In [1]: import numpy as np

In [2]: from numpy import linalg as LA

In [3]: np.set_printoptions(precision=1, suppress=True, linewidth=120, floatmode="fixed")

In [4]: E = np.load("out19.npy")

In [5]: E
Out[5]: 
array([[-3, -5],
       [ 3,  3],
       [ 3,  1]])

In [6]: hat = E @ LA.solve(E.T @ E, E.T)

In [7]: np.round(LA.eigvalsh(hat), 1) + 0
Out[7]: array([0.0, 1.0, 1.0])

In [8]: np.diag(hat)
Out[8]: array([0.8, 0.3, 0.8])

In [9]: hat
Out[9]: 
array([[ 0.8, -0.3,  0.2],
       [-0.3,  0.3,  0.3],
       [ 0.2,  0.3,  0.8]])

In [10]: np.round(np.trace(hat), 1)
Out[10]: np.float64(2.0)

In [11]: LA.matrix_rank(np.eye(3) - hat)
Out[11]: np.int64(1)

In [12]: J = np.load("m.npy")

In [13]: J
Out[13]: 
array([[ -2,  -1,  -3,  -2],
       [ -4,  -1,  -2,   0],
       [ -6,  -3,   0,  -1],
       [ -8,  -3,  -1,   2],
       [-10,  -4,  -2,   5],
       [ -7,  -2,  -5,   5],
       [ -9,  -4,  -8,   2],
       [ -7,  -2,  -5,   1],
       [ -6,   0,  -4,   2],
       [ -8,   3,  -5,   4],
       [ -8,   2,  -8,   6],
       [ -9,   5, -10,   7],
       [-12,   2, -10,   4],
       [-10,   4,  -7,   4],
       [-10,   1,  -5,   3],
       [ -9,   4,  -6,   5],
       [ -7,   5,  -4,   2],
       [ -4,   2,  -6,   5],
       [ -7,   4,  -7,   3],
       [ -9,   7,  -6,   0],
       [ -7,   4,  -5,  -2]])

In [14]: dist = LA.norm(J[:, None] - J[None], axis=-1)

In [15]: dist[:5, :5]
Out[15]: 
array([[ 0.0,  3.0,  5.5,  7.7, 11.1],
       [ 3.0,  0.0,  3.6,  5.0,  8.4],
       [ 5.5,  3.6,  0.0,  3.7,  7.5],
       [ 7.7,  5.0,  3.7,  0.0,  3.9],
       [11.1,  8.4,  7.5,  3.9,  0.0]])

In [16]: dist[9].round(6).argsort(kind="stable")[:4]
Out[16]: array([ 9, 15, 18, 13])

In [17]: np.flatnonzero(dist[9] < dist.mean() / 2)
Out[17]: array([ 9, 13, 14, 15, 16, 18])

In [18]: np.unravel_index(dist.round(6).argmax(), dist.shape)
Out[18]: (np.int64(2), np.int64(11))

In [19]: dist.mean(axis=1).argmax()
Out[19]: np.int64(0)

In [20]: dist.shape
Out[20]: (21, 21)

In [21]: Ac = (J - J.mean(axis=0)) / J.std(axis=0)

In [22]: Ac.std(axis=0)
Out[22]: array([1.0, 1.0, 1.0, 1.0])

In [23]: coef = LA.lstsq(np.delete(Ac, 3, axis=1), Ac[:, 3])[0]

In [24]: np.abs(coef).argmax()
Out[24]: np.int64(2)

In [25]: np.round(1 - np.var(Ac[:, 3] - np.delete(Ac, 3, axis=1) @ coef), 1)
Out[25]: np.float64(0.4)

In [26]: X = np.load("layer12.npy")

In [27]: X.round(1) + 0
Out[27]: 
array([[-0.2,  0.0,  0.2, -0.8, -0.6,  0.0],
       [-0.1, -0.1,  0.5,  0.4, -0.3,  0.7],
       [ 0.2,  0.7, -0.4, -0.1,  0.0,  0.5],
       [ 0.8, -0.1, -0.1,  0.2, -0.5, -0.2],
       [-0.2,  0.6,  0.4,  0.4, -0.2, -0.5],
       [ 0.5,  0.2,  0.6, -0.3,  0.5,  0.0]])

In [28]: f = np.array([9, 2, 3, 8, 0, 2])

In [29]: other = X + np.outer(f, np.eye(6)[4])

In [30]: LA.matrix_rank(LA.inv(other) - LA.inv(X), tol=1e-8)
Out[30]: np.int64(1)

In [31]: vec = np.array([1, 3, 2, 2, 3, 1])

In [32]: (X * vec).sum(axis=1)
Out[32]: array([-3.0,  1.2,  1.8, -0.8,  2.1,  3.1])

In [33]: np.sign((X @ vec).round(6))
Out[33]: array([-1.0,  1.0,  1.0, -1.0,  1.0,  1.0])

In [34]: LA.norm(X @ vec) <= LA.norm(X, 2) * LA.norm(vec) + 1e-9
Out[34]: np.True_

In [35]: X @ np.ones(6)
Out[35]: array([-1.3,  1.1,  0.8,  0.2,  0.4,  1.4])

In [36]: (X @ vec).argmax()
Out[36]: np.int64(5)

In [37]: X @ vec
Out[37]: array([-3.0,  1.2,  1.8, -0.8,  2.1,  3.1])

In [38]: np.einsum("ij,j->i", X, vec)
Out[38]: array([-3.0,  1.2,  1.8, -0.8,  2.1,  3.1])

In [39]: LA.norm(X, axis=0)
Out[39]: array([1.0, 1.0, 1.0, 1.0, 1.0, 1.0])

In [40]: vec = np.array([2, 2, 0, 3, 2, 0])

In [41]: target = X @ vec

In [42]: coef, lr = np.zeros(6), 1 / LA.norm(X, 2) ** 2

In [43]: for i in range(8):
    ...:     coef -= lr * X.T @ (X @ coef - target)
    ...:     if i % 2 == 0: print(i, round(LA.norm(X @ coef - target), 1))
    ...: 
0 0.0
2 0.0
4 0.0
6 0.0

In [44]: np.round(LA.cond(X), 1)
Out[44]: np.float64(1.0)

In [45]: feats = np.load("run12.npy")

In [46]: feats
Out[46]: 
array([[-2.0,  1.0,  0.0,  0.0,  0.0],
       [ 0.0, -2.0,  1.0,  0.0,  0.0],
       [ 0.0,  0.0, -2.0,  1.0,  0.0],
       [ 0.0,  0.0,  0.0, -2.0,  1.0],
       [ 0.0,  0.0,  0.0,  0.0, -2.0]])

In [47]: other = feats / LA.norm(feats, axis=1, keepdims=True)

In [48]: G = other @ other.T

In [49]: (G - 2 * np.eye(5)).round(6).argmax(axis=1)
Out[49]: array([2, 3, 0, 0, 0])

In [50]: G
Out[50]: 
array([[ 1.0, -0.4,  0.0,  0.0,  0.0],
       [-0.4,  1.0, -0.4,  0.0,  0.0],
       [ 0.0, -0.4,  1.0, -0.4,  0.0],
       [ 0.0,  0.0, -0.4,  1.0, -0.4],
       [ 0.0,  0.0,  0.0, -0.4,  1.0]])

In [51]: np.argwhere(np.triu(np.abs(G) > 0.95, 1))
Out[51]: array([], shape=(0, 2), dtype=int64)

In [52]: other = feats / np.sqrt((feats ** 2).mean(axis=1, keepdims=True))

In [53]: LA.norm(other, axis=1)
Out[53]: array([2.2, 2.2, 2.2, 2.2, 2.2])

In [54]: (feats - feats.T) / 2
Out[54]: 
array([[ 0.0,  0.5,  0.0,  0.0,  0.0],
       [-0.5,  0.0,  0.5,  0.0,  0.0],
       [ 0.0, -0.5,  0.0,  0.5,  0.0],
       [ 0.0,  0.0, -0.5,  0.0,  0.5],
       [ 0.0,  0.0,  0.0, -0.5,  0.0]])

In [55]: LA.matrix_power(feats, 2)
Out[55]: 
array([[ 4.0, -4.0,  1.0,  0.0,  0.0],
       [ 0.0,  4.0, -4.0,  1.0,  0.0],
       [ 0.0,  0.0,  4.0, -4.0,  1.0],
       [ 0.0,  0.0,  0.0,  4.0, -4.0],
       [ 0.0,  0.0,  0.0,  0.0,  4.0]])

In [56]: np.round(LA.det(feats), 1)
Out[56]: np.float64(-32.0)

In [57]: feats @ feats
Out[57]: 
array([[ 4.0, -4.0,  1.0,  0.0,  0.0],
       [ 0.0,  4.0, -4.0,  1.0,  0.0],
       [ 0.0,  0.0,  4.0, -4.0,  1.0],
       [ 0.0,  0.0,  0.0,  4.0, -4.0],
       [ 0.0,  0.0,  0.0,  0.0,  4.0]])

In [58]: np.allclose(feats @ feats.T, feats.T @ feats)
Out[58]: False

In [59]: (feats + feats.T) / 2
Out[59]: 
array([[-2.0,  0.5,  0.0,  0.0,  0.0],
       [ 0.5, -2.0,  0.5,  0.0,  0.0],
       [ 0.0,  0.5, -2.0,  0.5,  0.0],
       [ 0.0,  0.0,  0.5, -2.0,  0.5],
       [ 0.0,  0.0,  0.0,  0.5, -2.0]])

In [60]: round(np.abs(LA.eigvals(feats)).max(), 1)
Out[60]: np.float64(2.0)
